In [1]: import numpy as np

In [2]: np.set_printoptions(suppress=True, linewidth=140)

In [3]: E = np.loadtxt("w.csv", delimiter=",")

In [4]: E
Out[4]: 
array([[5., 0., 0., 4.],
       [0., 1., 0., 2.],
       [0., 0., 1., 0.],
       [2., 4., 0., 3.]])

In [5]: # 2 blocks once reordered

In [6]: T = np.stack([E, 5 * E, E[::-1]])

In [7]: T.shape
Out[7]: (3, 4, 4)

In [8]: np.einsum("bij,cij->bc", T, T)
Out[8]: 
array([[  76.,  380.,   44.],
       [ 380., 1900.,  220.],
       [  44.,  220.,   76.]])

In [9]: np.linalg.matrix_rank(T.reshape(3, -1))
Out[9]: np.int64(2)

In [10]: C2 = E.T @ E

In [11]: np.diag(C2)
Out[11]: array([29., 17.,  1., 29.])

In [12]: (E @ E.T).shape
Out[12]: (4, 4)

In [13]: np.round(np.linalg.svd(E, compute_uv=False) ** 2, 2)
Out[13]: array([60.59, 13.03,  1.38,  1.  ])

In [14]: C2
Out[14]: 
array([[29.,  8.,  0., 26.],
       [ 8., 17.,  0., 14.],
       [ 0.,  0.,  1.,  0.],
       [26., 14.,  0., 29.]])

In [15]: hat = np.triu(np.array([[-3, 0, 3, 3], [-4, 1, 0, 3], [-5, 2, 3, 5], [-5, -1, 4, 1]]), 1) + np.eye(4)

In [16]: A2 = hat @ E @ np.linalg.inv(hat)

In [17]: print(A2)
[[ 11.  12. -30.  94.]
 [  6.  13. -18.  44.]
 [ 10.  20. -29.  70.]
 [  2.   4.  -6.  15.]]

In [18]: print(np.round(np.poly(A2), 2))
[  1. -10.  16.  26. -33.]

In [19]: np.trace(A2), np.trace(E)
Out[19]: (np.float64(10.0), np.float64(10.0))

In [20]: hat @ E - E @ hat
Out[20]: 
array([[  6.,  12., -12.,  -6.],
       [  6.,  12.,   0.,   6.],
       [ 10.,  20.,   0.,  10.],
       [  0.,   0.,  -6., -18.]])

In [21]: arr = np.array([[1, 2, 1], [1, 0, 2], [2, 1, 0]])

In [22]: arr[-1] = arr[0] + 2 * arr[1]

In [23]: print(arr)
[[1 2 1]
 [1 0 2]
 [3 2 5]]

In [24]: # rank 2

In [25]: np.trace(arr)
Out[25]: np.int64(6)

In [26]: print(np.allclose(arr @ arr.T, arr.T @ arr))
False

In [27]: print(np.linalg.matrix_power(arr, 4))
[[ 264  208  424]
 [ 304  240  488]
 [ 872  688 1400]]

In [28]: print((arr - arr.T) / 2)
[[ 0.   0.5 -1. ]
 [-0.5  0.   0. ]
 [ 1.   0.   0. ]]

In [29]: (arr + arr.T) / 2
Out[29]: 
array([[1. , 1.5, 2. ],
       [1.5, 0. , 2. ],
       [2. , 2. , 5. ]])

In [30]: np.allclose(arr, arr.T)
Out[30]: False

In [31]: q, _ = np.linalg.qr(np.array([[0.4, 1.0, 0.5, 0.1],
    ...:     [-0.4, -1.0, 0.9, -0.6],
    ...:     [-1.4, -0.1, 0.2, 1.2],
    ...:     [-0.4, 2.5, -0.1, 1.2]]))

In [32]: J = q[:, :2]

In [33]: print(J.round(2))
[[-0.26  0.35]
 [ 0.26 -0.35]
 [ 0.9  -0.05]
 [ 0.26  0.87]]

In [34]: # keeps lengths

In [35]: print(np.round(J.reshape(-1, 2), 2))
[[-0.26  0.35]
 [ 0.26 -0.35]
 [ 0.9  -0.05]
 [ 0.26  0.87]]

In [36]: np.round(J.ravel(order="F"), 2)
Out[36]: array([-0.26,  0.26,  0.9 ,  0.26,  0.35, -0.35, -0.05,  0.87])

In [37]: T = J.reshape(4, 2, -1)

In [38]: np.round(T.transpose(1, 0, 2), 2)
Out[38]: 
array([[[-0.26],
        [ 0.26],
        [ 0.9 ],
        [ 0.26]],

       [[ 0.35],
        [-0.35],
        [-0.05],
        [ 0.87]]])

In [39]: np.round(np.einsum("ihd,ihd->ih", T, T), 2) + 0
Out[39]: 
array([[0.07, 0.12],
       [0.07, 0.12],
       [0.8 , 0.  ],
       [0.07, 0.75]])

In [40]: np.round(np.swapaxes(T, 1, 2)[2], 2)
Out[40]: array([[ 0.9 , -0.05]])

In [41]: np.einsum("ihd,jhd->hij", T, T).shape
Out[41]: (2, 4, 4)

In [42]: T.shape
Out[42]: (4, 2, 1)
